% ipython --no-banner

In [1]: import numpy as np

In [2]: import numpy.linalg as la

In [3]: np.set_printoptions(precision=2, suppress=True, linewidth=200, sign=" ")

In [4]: tidy = lambda a: np.round(a, 2) + 0

In [5]: mat = np.loadtxt("test2.csv", delimiter=",")

In [6]: mat
Out[6]: 
array([[  2.,   5.,   3.,   3.,   2.,   8.,   1.,   0.,   2.],
       [  4.,   3.,   2.,   3.,   1.,   8.,   4.,   4.,   2.],
       [  0.,   2.,   4.,   4.,   2.,   8.,   5.,   0.,   2.],
       [  2.,   0.,   4.,   2.,   1.,   0.,   4.,   2.,   0.],
       [  5.,   4.,   4.,   2.,   1.,  20.,   1.,   3.,   5.],
       [  0.,   2.,   3.,   3.,   2.,   4.,   1.,   5.,   1.],
       [  2.,   0.,   0.,   3.,   0.,  16.,   4.,   4.,   4.],
       [  2.,   2.,   2.,   4.,   3.,   0.,   5.,   0.,   0.],
       [  2.,   2.,   5.,   5.,   0.,   0.,   4.,   4.,   0.],
       [  5.,   4.,   2.,   0.,   4.,   8.,   3.,   3.,   2.],
       [  4.,   2.,   4.,   2.,   1.,   8.,   5.,   3.,   2.],
       [  3.,   3.,   4.,   0.,   4.,   8.,   3.,   5.,   2.],
       [  4.,   5.,   4.,   5.,   4.,   8.,   0.,   1.,   2.]])

In [7]: Uu, sv, Vh = la.svd(mat, full_matrices=False)

In [8]: Uu.shape, sv.shape, Vh.shape
Out[8]: ((13, 9), (9,), (9, 9))

In [9]: tidy(np.abs(Vh[0]))
Out[9]: array([ 0.24,  0.23,  0.24,  0.21,  0.15,  0.79,  0.22,  0.22,  0.2 ])

In [10]: tidy(np.cumsum(sv ** 2) / np.sum(sv ** 2))
Out[10]: array([ 0.81,  0.91,  0.94,  0.97,  0.98,  0.99,  1.  ,  1.  ,  1.  ])

In [11]: (sv > 1e-8).sum()
Out[11]: np.int64(8)

In [12]: np.abs(Uu[:, 0]).round(6).argmax()
Out[12]: np.int64(4)

In [13]: Uu, sv, Vh = la.svd(mat)

In [14]: tidy(sv)
Out[14]: array([ 41.12,  14.25,   8.3 ,   7.05,   5.67,   4.13,   3.88,   2.11,   0.  ])

In [15]: np.argmax(sv[:-1] / (sv[1:] + 1e-6)) + 1
Out[15]: np.int64(8)

In [16]: M2 = Uu[:, :8] @ np.diag(sv[:8]) @ Vh[:8]

In [17]: tidy(M2)
Out[17]: 
array([[  2.,   5.,   3.,   3.,   2.,   8.,   1.,   0.,   2.],
       [  4.,   3.,   2.,   3.,   1.,   8.,   4.,   4.,   2.],
       [  0.,   2.,   4.,   4.,   2.,   8.,   5.,   0.,   2.],
       [  2.,   0.,   4.,   2.,   1.,   0.,   4.,   2.,   0.],
       [  5.,   4.,   4.,   2.,   1.,  20.,   1.,   3.,   5.],
       [  0.,   2.,   3.,   3.,   2.,   4.,   1.,   5.,   1.],
       [  2.,   0.,   0.,   3.,   0.,  16.,   4.,   4.,   4.],
       [  2.,   2.,   2.,   4.,   3.,   0.,   5.,   0.,   0.],
       [  2.,   2.,   5.,   5.,   0.,   0.,   4.,   4.,   0.],
       [  5.,   4.,   2.,   0.,   4.,   8.,   3.,   3.,   2.],
       [  4.,   2.,   4.,   2.,   1.,   8.,   5.,   3.,   2.],
       [  3.,   3.,   4.,   0.,   4.,   8.,   3.,   5.,   2.],
       [  4.,   5.,   4.,   5.,   4.,   8.,   0.,   1.,   2.]])

In [18]: tidy(la.norm(mat - M2) / la.norm(mat))
Out[18]: np.float64(0.0)

In [19]: print(tidy(la.norm(mat - M2, 2)), tidy(sv[8]))
0.0 0.0

In [20]: Uu, sv, Vh = la.svd(mat)

In [21]: vecs = Vh[:(sv > 1e-8).sum()]

In [22]: rng = np.random.default_rng(234)

In [23]: x0 = mat[3] + 2 * mat[5] + rng.integers(2) * np.eye(9)[8]

In [24]: x0
Out[24]: array([  2.,   4.,  10.,   8.,   5.,   8.,   6.,  12.,   2.])

In [25]: np.allclose(vecs.T @ vecs @ x0, x0)
Out[25]: True

In [26]: tidy(np.diag(vecs.T @ vecs))
Out[26]: array([ 1.  ,  1.  ,  1.  ,  1.  ,  1.  ,  0.94,  1.  ,  1.  ,  0.06])

In [27]: print(tidy(la.norm(x0 - vecs.T @ vecs @ x0)))
0.0

In [28]: M2 = np.array([[1, 1], [1, -1]])

In [29]: A = np.kron(M2, np.kron(M2, M2))[rng.permutation(8)][:9]

In [30]: A
Out[30]: 
array([[ 1,  1,  1,  1, -1, -1, -1, -1],
       [ 1,  1, -1, -1, -1, -1,  1,  1],
       [ 1, -1,  1, -1, -1,  1, -1,  1],
       [ 1, -1, -1,  1, -1,  1,  1, -1],
       [ 1, -1,  1, -1,  1, -1,  1, -1],
       [ 1, -1, -1,  1,  1, -1, -1,  1],
       [ 1,  1,  1,  1,  1,  1,  1,  1],
       [ 1,  1, -1, -1,  1,  1, -1, -1]])

In [31]: Uu, sv, Vh = la.svd(A, full_matrices=False)

In [32]: print((sv > 1e-8).sum())
8

In [33]: print(tidy(sv))
[ 2.83  2.83  2.83  2.83  2.83  2.83  2.83  2.83]

In [34]: Uu.shape, sv.shape, Vh.shape
Out[34]: ((8, 8), (8,), (8, 8))

In [35]: tidy(np.cumsum(sv ** 2) / np.sum(sv ** 2))
Out[35]: array([ 0.13,  0.25,  0.38,  0.5 ,  0.63,  0.75,  0.88,  1.  ])

In [36]: tidy(Uu.T @ A @ Vh.T)
Out[36]: 
array([[ 2.83,  0.  ,  0.  ,  0.  ,  0.  ,  0.  ,  0.  ,  0.  ],
       [ 0.  ,  2.83,  0.  ,  0.  ,  0.  ,  0.  ,  0.  ,  0.  ],
       [ 0.  ,  0.  ,  2.83,  0.  ,  0.  ,  0.  ,  0.  ,  0.  ],
       [ 0.  ,  0.  ,  0.  ,  2.83,  0.  ,  0.  ,  0.  ,  0.  ],
       [ 0.  ,  0.  ,  0.  ,  0.  ,  2.83,  0.  ,  0.  ,  0.  ],
       [ 0.  ,  0.  ,  0.  ,  0.  ,  0.  ,  2.83,  0.  ,  0.  ],
       [ 0.  ,  0.  ,  0.  ,  0.  ,  0.  ,  0.  ,  2.83,  0.  ],
       [ 0.  ,  0.  ,  0.  ,  0.  ,  0.  ,  0.  ,  0.  ,  2.83]])

In [37]: np.sqrt((sv ** 2).sum()), tidy(la.norm(A))
Out[37]: (np.float64(8.0), np.float64(8.0))

In [38]: M2 = A[0, 0] * A[1:] - np.outer(A[1:, 0], A[0])

In [39]: M2
Out[39]: 
array([[ 0,  0, -2, -2,  0,  0,  2,  2],
       [ 0, -2,  0, -2,  0,  2,  0,  2],
       [ 0, -2, -2,  0,  0,  2,  2,  0],
       [ 0, -2,  0, -2,  2,  0,  2,  0],
       [ 0, -2, -2,  0,  2,  0,  0,  2],
       [ 0,  0,  0,  0,  2,  2,  2,  2],
       [ 0,  0, -2, -2,  2,  2,  0,  0]])

In [40]: la.matrix_rank(M2), la.matrix_rank(A)
Out[40]: (np.int64(7), np.int64(8))

In [41]: print(np.flatnonzero(~M2.round(6).any(axis=1)))
[]

In [42]: M2.reshape(7, 9)
Traceback (most recent call last):
  Cell In[42], line 1
    M2.reshape(7, 9)
ValueError: cannot reshape array of size 56 into shape (7,9)


In [43]: M2.reshape(2, -1)
Out[43]: 
array([[ 0,  0, -2, -2,  0,  0,  2,  2,  0, -2,  0, -2,  0,  2,  0,  2,  0, -2, -2,  0,  0,  2,  2,  0,  0, -2,  0, -2],
       [ 2,  0,  2,  0,  0, -2, -2,  0,  2,  0,  0,  2,  0,  0,  0,  0,  2,  2,  2,  2,  0,  0, -2, -2,  2,  2,  0,  0]])

In [44]: M2.reshape(-1, 2)
Out[44]: 
array([[ 0,  0],
       [-2, -2],
       [ 0,  0],
       [ 2,  2],
       [ 0, -2],
       [ 0, -2],
       [ 0,  2],
       [ 0,  2],
       [ 0, -2],
       [-2,  0],
       [ 0,  2],
       [ 2,  0],
       [ 0, -2],
       [ 0, -2],
       [ 2,  0],
       [ 2,  0],
       [ 0, -2],
       [-2,  0],
       [ 2,  0],
       [ 0,  2],
       [ 0,  0],
       [ 0,  0],
       [ 2,  2],
       [ 2,  2],
       [ 0,  0],
       [-2, -2],
       [ 2,  2],
       [ 0,  0]])

In [45]: blk = M2.reshape(7, 2, -1)

In [46]: blk.sum(axis=1)
Out[46]: 
array([[ 0,  0,  0,  0],
       [ 0,  0,  0,  0],
       [ 0,  0,  0,  0],
       [ 2, -2,  2, -2],
       [ 2, -2, -2,  2],
       [ 2,  2,  2,  2],
       [ 2,  2, -2, -2]])

In [47]: blk.shape
Out[47]: (7, 2, 4)

In [48]: np.einsum("ihd,ihd->ih", blk, blk)
Out[48]: 
array([[  8,   8],
       [  8,   8],
       [  8,   8],
       [  8,   8],
       [  8,   8],
       [  0,  16],
       [  8,   8]])

In [49]: print(np.swapaxes(blk, 1, 2)[3])
[[ 0  2]
 [-2  0]
 [ 0  2]
 [-2  0]]

In [50]: F = np.array([[1, -2, 4, 4, 0, 7, -9, 6, -1, 1],
    ...:     [-1, 6, -5, -6, 2, 6, -3, -9, -5, -4],
    ...:     [4, 3, 5, -4, 7, 5, 1, 0, -6, 1],
    ...:     [-1, 1, 7, 5, -5, 9, -6, 4, 4, 1],
    ...:     [-9, -6, -3, 0, 4, -8, 7, 8, -8, 9],
    ...:     [-3, -5, 5, -9, 0, 3, -4, 1, -6, 2],
    ...:     [-6, -6, -1, 8, 7, -3, -4, -9, 7, -8],
    ...:     [1, -2, 4, 0, 3, 3, 9, 2, -1, 7],
    ...:     [1, 2, 9, 4, -3, 6, 6, 3, -3, -1],
    ...:     [9, 5, 0, 1, -9, -7, -2, -2, -7, 1],
    ...:     [-3, -5, -9, -5, -3, 5, -5, -5, 5, -6],
    ...:     [7, -5, -2, 9, -1, 5, 8, -3, -9, -7],
    ...:     [0, 3, 3, -3, 4, 0, -8, -4, -9, 7]])

In [51]: print(F)
[[ 1 -2  4  4  0  7 -9  6 -1  1]
 [-1  6 -5 -6  2  6 -3 -9 -5 -4]
 [ 4  3  5 -4  7  5  1  0 -6  1]
 [-1  1  7  5 -5  9 -6  4  4  1]
 [-9 -6 -3  0  4 -8  7  8 -8  9]
 [-3 -5  5 -9  0  3 -4  1 -6  2]
 [-6 -6 -1  8  7 -3 -4 -9  7 -8]
 [ 1 -2  4  0  3  3  9  2 -1  7]
 [ 1  2  9  4 -3  6  6  3 -3 -1]
 [ 9  5  0  1 -9 -7 -2 -2 -7  1]
 [-3 -5 -9 -5 -3  5 -5 -5  5 -6]
 [ 7 -5 -2  9 -1  5  8 -3 -9 -7]
 [ 0  3  3 -3  4  0 -8 -4 -9  7]]

In [52]: M2 = np.c_[F[:, :2] @ np.array([[-3, 1], [0, 0]]), np.array([-3, 2, 2, 2, 1, 1, 2, -3, 3, -3, -3, 0, 0])]

In [53]: M2
Out[53]: 
array([[ -3,   1,  -3],
       [  3,  -1,   2],
       [-12,   4,   2],
       [  3,  -1,   2],
       [ 27,  -9,   1],
       [  9,  -3,   1],
       [ 18,  -6,   2],
       [ -3,   1,  -3],
       [ -3,   1,   3],
       [-27,   9,  -3],
       [  9,  -3,  -3],
       [-21,   7,   0],
       [  0,   0,   0]])

In [54]: la.matrix_rank(M2)
Out[54]: np.int64(2)

In [55]: tidy(la.lstsq(F, M2[:, 0])[0])
Out[55]: array([-3.,  0.,  0.,  0.,  0.,  0.,  0.,  0.,  0.,  0.])

In [56]: Q, vecs = la.qr(F[:, :4])[0], la.qr(F[:, 4:])[0]

In [57]: sv = la.svd(Q.T @ vecs, compute_uv=False)

In [58]: (sv > 0.9).sum()
Out[58]: np.int64(0)

In [59]: tidy(la.norm(Q @ Q.T - vecs @ vecs.T, 2))
Out[59]: np.float64(1.0)

In [60]: def softmax(z):
    ...:     e = np.exp(z - z.max(axis=-1, keepdims=True))
    ...:     return e / e.sum(axis=-1, keepdims=True)
    ...: 

In [61]: print(tidy(softmax(10 * F[3])))
[ 0.  0.  0.  0.  0.  1.  0.  0.  0.  0.]

In [62]: tidy(softmax(F).sum(axis=1))
Out[62]: array([ 1.,  1.,  1.,  1.,  1.,  1.,  1.,  1.,  1.,  1.,  1.,  1.,  1.])

In [63]: scores = F @ F.T / np.sqrt(10)

In [64]: tidy(softmax(scores)[3] @ F)
Out[64]: array([-1.,  1.,  7.,  5., -5.,  9., -6.,  4.,  4.,  1.])

In [65]: softmax(scores).round(6).argmax(axis=1)
Out[65]: array([  0,   1,   2,   3,   4,   5,   6,   7,   8,   9,  10,  11,  12])

In [66]: M2 = la.inv(A)

In [67]: tidy(la.cond(A))
Out[67]: np.float64(1.0)

In [68]: tidy(M2)
Out[68]: 
array([[ 0.12,  0.12,  0.12,  0.12,  0.12,  0.12,  0.12,  0.12],
       [ 0.12,  0.12, -0.12, -0.12, -0.12, -0.12,  0.12,  0.12],
       [ 0.12, -0.12,  0.12, -0.12,  0.12, -0.12,  0.12, -0.12],
       [ 0.12, -0.12, -0.12,  0.12, -0.12,  0.12,  0.12, -0.12],
       [-0.12, -0.12, -0.12, -0.12,  0.12,  0.12,  0.12,  0.12],
       [-0.12, -0.12,  0.12,  0.12, -0.12, -0.12,  0.12,  0.12],
       [-0.12,  0.12, -0.12,  0.12,  0.12, -0.12,  0.12, -0.12],
       [-0.12,  0.12,  0.12, -0.12, -0.12,  0.12,  0.12, -0.12]])

In [69]: np.allclose(M2, A.T)
Out[69]: False

In [70]: tidy(la.det(A) * la.det(M2))
Out[70]: np.float64(1.0)

In [71]: tidy(la.det(A) * M2)
Out[71]: 
array([[ 512.,  512.,  512.,  512.,  512.,  512.,  512.,  512.],
       [ 512.,  512., -512., -512., -512., -512.,  512.,  512.],
       [ 512., -512.,  512., -512.,  512., -512.,  512., -512.],
       [ 512., -512., -512.,  512., -512.,  512.,  512., -512.],
       [-512., -512., -512., -512.,  512.,  512.,  512.,  512.],
       [-512., -512.,  512.,  512., -512., -512.,  512.,  512.],
       [-512.,  512., -512.,  512.,  512., -512.,  512., -512.],
       [-512.,  512.,  512., -512., -512.,  512.,  512., -512.]])

In [72]: arr = np.load("mat.npy")

In [73]: arr
Out[73]: 
array([[ 1.,  1.,  0.,  2.,  0.,  1.,  1.,  0.,  0.,  0.,  0.,  0.,  0.,  0.],
       [ 0.,  3.,  3.,  3.,  3.,  1.,  0.,  0.,  0.,  0.,  0.,  0.,  0.,  0.],
       [ 0.,  0.,  0.,  0.,  3.,  2.,  3.,  0.,  0.,  0.,  0.,  0.,  0.,  0.],
       [ 2.,  3.,  3.,  2.,  2.,  3.,  2.,  0.,  0.,  0.,  0.,  0.,  0.,  0.],
       [ 3.,  0.,  2.,  1.,  1.,  1.,  1.,  0.,  0.,  0.,  0.,  0.,  0.,  0.],
       [ 2.,  1.,  1.,  3.,  0.,  2.,  3.,  0.,  0.,  0.,  0.,  0.,  0.,  0.],
       [ 2.,  3.,  3.,  2.,  2.,  3.,  2.,  0.,  0.,  0.,  0.,  0.,  0.,  0.],
       [ 0.,  0.,  0.,  0.,  0.,  0.,  0.,  2.,  2.,  2.,  2.,  0.,  1.,  0.],
       [ 0.,  0.,  0.,  0.,  0.,  0.,  0.,  2.,  2.,  1.,  0.,  0.,  2.,  2.],
       [ 0.,  0.,  0.,  0.,  0.,  0.,  0.,  1.,  1.,  0.,  0.,  2.,  2.,  0.],
       [ 0.,  0.,  0.,  0.,  0.,  0.,  0.,  0.,  1.,  0.,  2.,  0.,  1.,  0.],
       [ 0.,  0.,  0.,  0.,  0.,  0.,  0.,  1.,  0.,  0.,  2.,  2.,  2.,  1.],
       [ 0.,  0.,  0.,  0.,  0.,  0.,  0.,  0.,  2.,  1.,  0.,  2.,  0.,  2.],
       [ 0.,  0.,  0.,  0.,  0.,  0.,  0.,  1.,  2.,  2.,  2.,  0.,  0.,  0.]])

In [74]: lab = rng.permutation(8)

In [75]: print(lab)
[ 7  2  1  3  5  6  4  0]

In [76]: M2 = A[lab][:, lab]

In [77]: tidy(la.det(M2)), tidy(la.det(A[lab]))
Out[77]: (np.float64(4096.0), np.float64(4096.0))

In [78]: print(np.allclose(M2, A))
False

In [79]: np.trace(M2)
Out[79]: np.int64(4)
